In [1]: import numpy as np

In [2]: import numpy.linalg as la

In [3]: np.set_printoptions(suppress=True, linewidth=140)

In [4]: def tidy(a):
   ...:     return np.round(a, 2) + 0
   ...: 

In [5]: rng = np.random.default_rng(36)

In [6]: lab = rng.integers(0, 2, 3)

In [7]: M = np.array([[0, -2, -2], [-3, 2, 3], [3, -1, 2]]) * (lab[:, None] == lab)

In [8]: print(M)
[[ 0 -2 -2]
 [-3  2  3]
 [ 3 -1  2]]

In [9]: hat = np.triu(np.array([[-1, 8, 4], [-1, -6, 8], [-8, 7, -3]]), 1) + np.eye(3)

In [10]: out = hat @ M @ la.inv(hat)

In [11]: print(tidy(np.poly(out)))
[ 1. -4.  7. 24.]

In [12]: print(la.matrix_rank(out))
3

In [13]: x0 = np.array([2, -2, 5])

In [14]: rhs = M @ x0

In [15]: print(rhs)
[-6  5 18]

In [16]: print(tidy(la.solve(M, rhs + M[:, 0])))
[ 3. -2.  5.]

In [17]: print(tidy(la.solve(M.T, M[2])))
[0. 0. 1.]

In [18]: print(tidy(la.solve(M, -2 * rhs)))
[ -4.   4. -10.]

In [19]: print(tidy(la.solve(M, M[:, 1])))
[0. 1. 0.]

In [20]: print(tidy(la.solve(M, rhs)))
[ 2. -2.  5.]

In [21]: data = np.array([[0, -9, 0, -1], [0, 0, -8, -1], [0, 0, 0, 5], [0, 0, 0, 0]])

In [22]: rk = la.matrix_rank(data)

In [23]: print(rk)
3

In [24]: ns = la.svd(data)[2][rk:].T

In [25]: print(ns.shape)
(4, 1)

In [26]: print(ns @ ns.T)
[[1. 0. 0. 0.]
 [0. 0. 0. 0.]
 [0. 0. 0. 0.]
 [0. 0. 0. 0.]]

In [27]: print(np.allclose(data @ ns, 0))
True

In [28]: print([int(la.matrix_rank(data[:, :j + 1])) for j in range(4)])
[0, 1, 2, 3]

In [29]: print(la.matrix_rank(data.T @ data), la.matrix_rank(data @ data.T))
3 3

In [30]: q, r_ = la.qr(M)

In [31]: print(tidy(np.abs(np.diag(r_))))
[4.24 2.12 2.67]

In [32]: print(tidy(r_))
[[-4.24  2.12  0.71]
 [ 0.    2.12  3.06]
 [ 0.    0.    2.67]]

In [33]: left, sig, VT = la.svd(data)

In [34]: print(tidy(sig))
[9.09 8.09 4.9  0.  ]

In [35]: out = left[:, :3] @ np.diag(sig[:3]) @ VT[:3]

In [36]: print(tidy(out))
[[ 0. -9.  0. -1.]
 [ 0.  0. -8. -1.]
 [ 0.  0.  0.  5.]
 [ 0.  0.  0.  0.]]

In [37]: print(tidy(np.abs(data - out).max()))
0.0

In [38]: print(tidy(la.norm(data - out, 2)), sig[3])
0.0 0.0

In [39]: theta = rng.uniform(0, 2 * np.pi, 25)

In [40]: q, _ = la.qr(np.array([[1.0, -2.4], [-1.6, -2.4], [1.0, 0.5]]))

In [41]: A = 20 * np.c_[np.cos(theta), np.sin(theta)] @ q.T

In [42]: print(tidy(A))
[[  3.21  18.2   -7.64]
 [ -2.05 -18.24   7.95]
 [ 19.42   3.36   3.42]
 [ 10.53 -14.23   9.31]
 [ 12.91 -12.32   9.04]
 [  5.41  17.95  -6.96]
 [-17.31 -10.02   0.22]
 [-19.18   1.3   -5.52]
 [-10.6  -16.26   4.84]
 [ -1.43 -18.23   8.11]
 [ 19.42   0.43   4.78]
 [ -1.74  17.89  -8.76]
 [-18.65  -7.07  -1.5 ]
 [-15.05 -12.99   2.18]
 [-19.18  -5.07  -2.56]
 [  7.63 -15.94   9.36]
 [-15.83 -12.13   1.58]
 [ 16.38  11.42  -1.11]
 [  0.03  18.14  -8.42]
 [ 18.95  -2.33   5.94]
 [-11.56  13.46  -9.22]
 [  4.89 -17.08   9.19]
 [ 15.02 -10.08   8.54]
 [-15.46 -12.55   1.87]
 [ -2.59 -18.23   7.81]]

In [43]: left, sig, VT = la.svd(A)

In [44]: evecs = VT[:(sig > 1e-8).sum()]

In [45]: x0 = A[24] + -1 * A[15] + rng.integers(2) * np.eye(3)[0]

In [46]: print(tidy(x0))
[-10.23  -2.29  -1.56]

In [47]: print(tidy(evecs.T @ evecs))
[[ 0.95  0.09  0.2 ]
 [ 0.09  0.83 -0.36]
 [ 0.2  -0.36  0.22]]

In [48]: print(tidy(np.diag(evecs.T @ evecs)))
[0.95 0.83 0.22]

In [49]: mat = np.array([[3, 0, 1, 2], [2, 0, 1, 3], [2, 0, 3, 0]])

In [50]: mat[-1] = mat[0] + -2 * mat[1]

In [51]: print(mat)
[[ 3  0  1  2]
 [ 2  0  1  3]
 [-1  0 -1 -4]]

In [52]: w1 = np.array([[3, 1, 3, 2, 3], [0, 3, 3, 2, 2], [3, 2, 2, 1, 3], [3, 0, 2, 0, 1]])

In [53]: b = np.array([2, 1, 2, 2, 2])

In [54]: H = np.maximum(mat @ w1 + b, 0)

In [55]: print(la.matrix_rank(H))
2

In [56]: print(tidy((H > 0).mean(axis=0)))
[0.67 0.67 0.67 0.67 0.67]

In [57]: print((H > 0).astype(int))
[[1 1 1 1 1]
 [1 1 1 1 1]
 [0 0 0 0 0]]

In [58]: cent = np.array([[0, -2, 4], [1, 4, -1], [2, -5, -3], [4, -2, 4], [5, -4, -2]])

In [59]: print(H @ cent)
[[ 156 -183   27]
 [ 135 -170   27]
 [   0    0    0]]

In [60]: print((H @ cent).round(6).argmax(axis=1))
[0 0 0]

In [61]: print(np.abs(np.diag(la.qr(mat)[1])) > 1e-9)
[ True False  True]

In [62]: print(tidy(mat @ la.pinv(mat) @ mat))
[[ 3.  0.  1.  2.]
 [ 2.  0.  1.  3.]
 [-1.  0. -1. -4.]]

In [63]: print(la.lstsq(mat[:-1].T, mat[-1])[2])
2

In [64]: print(np.diff(mat, axis=0))
[[-1  0  0  1]
 [-3  0 -2 -7]]

In [65]: print(mat - mat[0])
[[ 0  0  0  0]
 [-1  0  0  1]
 [-4  0 -2 -6]]

In [66]: la.rank(mat)
AttributeError: module 'numpy.linalg' has no attribute 'rank'


In [67]: print(tidy(la.norm(mat)))
6.78

In [68]: print(la.matrix_rank(mat))
2

In [69]: left, sig, VT = la.svd(mat)

In [70]: evecs = VT[:(sig > 1e-8).sum()]

In [71]: x0 = mat[1] + 4 * mat[2] + rng.integers(2) * np.eye(4)[1]

In [72]: print(x0)
[ -2.   1.  -3. -13.]

In [73]: print(tidy(np.diag(evecs.T @ evecs)))
[0.96 0.   0.07 0.96]

In [74]: print(tidy(la.norm(mat, 2) / la.norm(mat)))
0.96

In [75]: print(np.argsort(-la.norm(mat, axis=0).round(6), kind="stable")[:3])
[3 0 2]

In [76]: out = np.array([[1, 1], [1, -1]])

In [77]: feats = np.kron(out, np.kron(out, out))[rng.permutation(8)][:4]

In [78]: print(feats)
[[ 1 -1  1 -1  1 -1  1 -1]
 [ 1 -1 -1  1 -1  1  1 -1]
 [ 1  1 -1 -1  1  1 -1 -1]
 [ 1 -1 -1  1  1 -1 -1  1]]

In [79]: u, g = feats[0], feats[1]

In [80]: print(u @ g)
0

In [81]: print(u @ u)
8

In [82]: pr = (u @ g) / (u @ u) * u

In [83]: print(la.matrix_rank(np.outer(u, g)))
1

In [84]: print(np.outer(u, g))
[[ 1 -1 -1  1 -1  1  1 -1]
 [-1  1  1 -1  1 -1 -1  1]
 [ 1 -1 -1  1 -1  1  1 -1]
 [-1  1  1 -1  1 -1 -1  1]
 [ 1 -1 -1  1 -1  1  1 -1]
 [-1  1  1 -1  1 -1 -1  1]
 [ 1 -1 -1  1 -1  1  1 -1]
 [-1  1  1 -1  1 -1 -1  1]]

In [85]: print(g - pr)
[ 1. -1. -1.  1. -1.  1.  1. -1.]

In [86]: w1 = np.array([[-1, 0], [2, 0], [-1, 3], [-3, 3], [0, 2], [-2, 3], [3, -3], [-2, 2]])

In [87]: b = np.array([3, 4])

In [88]: H = np.maximum(feats @ w1 + b, 0)

In [89]: print((H > 0).astype(int))
[[1 0]
 [1 0]
 [1 1]
 [0 1]]

In [90]: print(la.matrix_rank(H))
2

In [91]: cent = np.array([[0, 0, 2], [2, 2, 0]])

In [92]: print(w1 @ cent)
[[ 0  0 -2]
 [ 0  0  4]
 [ 6  6 -2]
 [ 6  6 -6]
 [ 4  4  0]
 [ 6  6 -4]
 [-6 -6  6]
 [ 4  4 -4]]

In [93]: print(H @ cent)
[[ 0  0 18]
 [ 0  0  2]
 [ 8  8 10]
 [16 16  0]]

In [94]: print((H @ cent).round(6).argmax(axis=1))
[2 2 2 0]

In [95]: feats @ feats
ValueError: matmul: Input operand 1 has a mismatch in its core dimension 0, with gufunc signature (n?,k),(k,m?)->(n?,m?) (size 4 is different from 8)


In [96]: C2 = feats.T @ feats

In [97]: print(tidy(la.eigvalsh(C2)[::-1]))
[8. 8. 8. 8. 0. 0. 0. 0.]

In [98]: print(np.allclose(C2, C2.T))
True

In [99]: print(np.trace(C2), (feats ** 2).sum())
32 32

In [100]: print(np.diag(C2))
[4 4 4 4 4 4 4 4]

In [101]: print(C2)
[[ 4 -2 -2  0  2  0  0 -2]
 [-2  4  0 -2  0  2 -2  0]
 [-2  0  4 -2  0 -2  2  0]
 [ 0 -2 -2  4 -2  0  0  2]
 [ 2  0  0 -2  4 -2 -2  0]
 [ 0  2 -2  0 -2  4  0 -2]
 [ 0 -2  2  0 -2  0  4 -2]
 [-2  0  0  2  0 -2 -2  4]]

In [102]: out = feats / np.sqrt((feats ** 2).mean(axis=1, keepdims=True))

In [103]: print(la.matrix_rank(out) == la.matrix_rank(feats))
True

In [104]: print(la.matrix_rank(feats - feats.mean(axis=1, keepdims=True)))
4

In [105]: E = 2 * np.eye(4) + np.ones((4, 4))

In [106]: print(E)
[[3. 1. 1. 1.]
 [1. 3. 1. 1.]
 [1. 1. 3. 1.]
 [1. 1. 1. 3.]]

In [107]: out = la.invert(E)
AttributeError: module 'numpy.linalg' has no attribute 'invert'


In [108]: out = la.inv(E)

In [109]: print(tidy(out))
[[ 0.42 -0.08 -0.08 -0.08]
 [-0.08  0.42 -0.08 -0.08]
 [-0.08 -0.08  0.42 -0.08]
 [-0.08 -0.08 -0.08  0.42]]

In [110]: print(tidy(la.det(E) * la.det(out)))
1.0

In [111]: print(tidy(la.det(E) * out))
[[20. -4. -4. -4.]
 [-4. 20. -4. -4.]
 [-4. -4. 20. -4.]
 [-4. -4. -4. 20.]]

In [112]: print(tidy(la.cond(E)))
3.0

In [113]: lab = rng.permutation(4)

In [114]: out = E[:, lab] * rng.choice([-1, 1], 4)

In [115]: print(out)
[[-3.  1.  1. -1.]
 [-1.  1.  3. -1.]
 [-1.  1.  1. -3.]
 [-1.  3.  1. -1.]]

In [116]: left, _, VT = la.svd(E.T @ out)

In [117]: print(tidy(la.lstsq(E, out)[0]))
[[-1.  0.  0.  0.]
 [ 0.  0.  1.  0.]
 [ 0.  0.  0. -1.]
 [ 0.  1.  0.  0.]]

In [118]: print(lab)
[0 3 1 2]

In [119]: hat = np.triu(np.array([[0, -2, -2, 1], [0, 1, 3, 2], [-2, 0, -2, -3], [3, -2, -1, 3]]), 1) + np.eye(4)

In [120]: out = hat @ E @ la.inv(hat)

In [121]: print(out)
[[   0.   -6.   12.   48.]
 [   6.   20.  -36. -144.]
 [  -2.   -6.   14.   48.]
 [   1.    3.   -6.  -22.]]

In [122]: print(np.trace(out), np.trace(E))
12.0 12.0

In [123]: x0 = np.array([1, 3, 4, 2])

In [124]: rhs = E @ x0

In [125]: b, lr = np.zeros(4), 1 / la.norm(E, 2) ** 2

In [126]: for i in range(25):
     ...:     b -= lr * E.T @ (E @ b - rhs)
     ...:     if i % 5 == 0: print(i, round(la.norm(E @ b - rhs), 2))
     ...: 
0 3.98
5 2.21
10 1.22
15 0.68
20 0.38

In [127]: print(tidy(la.cond(E)))
3.0

In [128]: out = np.array([[2, 0, 3], [3, 1, 3]])

In [129]: cent = np.kron(out, E)

In [130]: print(la.matrix_rank(cent))
8

In [131]: F = np.load("run7.npy")

In [132]: print(F)
[[0.67 0.   0.33]
 [0.33 0.67 0.  ]
 [0.   0.   1.  ]]

In [133]: out = F / la.norm(F, axis=1, keepdims=True)

In [134]: C2 = out @ out.T

In [135]: print(tidy(la.norm(out, axis=1)))
[1. 1. 1.]

In [136]: print(tidy(C2[0]))
[1.   0.4  0.44]

In [137]: out = la.invert(F)
AttributeError: module 'numpy.linalg' has no attribute 'invert'


In [138]: out = la.inv(F)

In [139]: print(tidy(F @ out))
[[1. 0. 0.]
 [0. 1. 0.]
 [0. 0. 1.]]

In [140]: print(tidy(la.inv(out)))
[[0.67 0.   0.33]
 [0.33 0.67 0.  ]
 [0.   0.   1.  ]]

In [141]: print(tidy(la.slogdet(F)[0]))
1.0

In [142]: print(np.allclose(out, F.T))
False

In [143]: u, g = F[1], F[0]

In [144]: print(tidy(u @ u))
0.56

In [145]: pr = (u @ g) / (u @ u) * u

In [146]: print(tidy(pr))
[0.13 0.27 0.  ]
